% ipython --no-banner

In [1]: import numpy as np

In [2]: np.set_printoptions(suppress=True, linewidth=160)

In [3]: K = np.loadtxt("arr.csv", delimiter=",")

In [4]: K
Out[4]: 
array([[ 0.,  0.,  0.,  0.,  0.,  0.,  3.,  0.,  3., -3.,  0.],
       [ 0.,  0.,  0.,  0.,  0.,  0.,  0.,  0.,  0., -2.,  0.],
       [ 0.,  3.,  0.,  0.,  0.,  0.,  0.,  0., -1.,  0.,  0.],
       [ 0., -1.,  0.,  0.,  0., -3.,  0.,  0.,  0.,  0., -1.],
       [ 0.,  0.,  0.,  0.,  3.,  0., -1.,  0.,  0.,  3.,  0.],
       [ 0., -1.,  0.,  0.,  0., -3.,  0.,  0.,  0.,  0.,  0.],
       [ 0.,  0.,  0., -2.,  0.,  0.,  1.,  3.,  0.,  0.,  0.],
       [ 0.,  3.,  0.,  0.,  0.,  0.,  0., -1.,  0.,  3.,  0.],
       [ 3.,  0.,  0.,  0.,  0.,  0.,  0.,  2.,  3., -3.,  0.],
       [ 0.,  0.,  0.,  0.,  0.,  2.,  3.,  0.,  0.,  2.,  0.]])

In [5]: B = K / np.linalg.norm(K, axis=1, keepdims=True)

In [6]: G = B @ B.T

In [7]: np.round(np.linalg.norm(B, axis=1), 2)
Out[7]: array([1., 1., 1., 1., 1., 1., 1., 1., 1., 1.])

In [8]: x = np.array([3, -2, 2, -6, 8, -8, 7, -7, -4, 0, -4])

In [9]: h = np.maximum(K @ x, 0)

In [10]: np.maximum(K @ (3 * x), 0)
Out[10]: array([27.,  0.,  0., 90., 51., 78.,  0.,  3.,  0., 15.])

In [11]: np.maximum(K @ x, 0) - np.maximum(-K @ x, 0)
Out[11]: array([  9.,   0.,  -2.,  30.,  17.,  26.,  -2.,   1., -17.,   5.])

In [12]: def softmax(z):
    ...:     e = np.exp(z - z.max(axis=-1, keepdims=True))
    ...:     return e / e.sum(axis=-1, keepdims=True)
    ...: 

In [13]: np.round(softmax(K).sum(axis=1), 2)
Out[13]: array([1., 1., 1., 1., 1., 1., 1., 1., 1., 1.])

In [14]: np.round(softmax(K[3] + 4), 2)
Out[14]: array([0.11, 0.04, 0.11, 0.11, 0.11, 0.01, 0.11, 0.11, 0.11, 0.11, 0.04])

In [15]: S = K @ K.T / np.sqrt(11)

In [16]: softmax(S).round(6).argmax(axis=1)
Out[16]: array([0, 0, 2, 3, 4, 3, 6, 7, 8, 9])

In [17]: np.round(softmax(S + np.triu(np.full(S.shape, -np.inf), 1)), 2) + 0
Out[17]: 
array([[1.  , 0.  , 0.  , 0.  , 0.  , 0.  , 0.  , 0.  , 0.  , 0.  ],
       [0.65, 0.35, 0.  , 0.  , 0.  , 0.  , 0.  , 0.  , 0.  , 0.  ],
       [0.02, 0.05, 0.94, 0.  , 0.  , 0.  , 0.  , 0.  , 0.  , 0.  ],
       [0.03, 0.03, 0.01, 0.92, 0.  , 0.  , 0.  , 0.  , 0.  , 0.  ],
       [0.  , 0.  , 0.  , 0.  , 0.99, 0.  , 0.  , 0.  , 0.  , 0.  ],
       [0.02, 0.02, 0.01, 0.46, 0.02, 0.46, 0.  , 0.  , 0.  , 0.  ],
       [0.03, 0.01, 0.01, 0.01, 0.01, 0.01, 0.9 , 0.  , 0.  , 0.  ],
       [0.  , 0.  , 0.04, 0.  , 0.04, 0.  , 0.  , 0.91, 0.  , 0.  ],
       [0.02, 0.  , 0.  , 0.  , 0.  , 0.  , 0.  , 0.  , 0.98, 0.  ],
       [0.01, 0.  , 0.01, 0.  , 0.01, 0.  , 0.01, 0.03, 0.  , 0.92]])
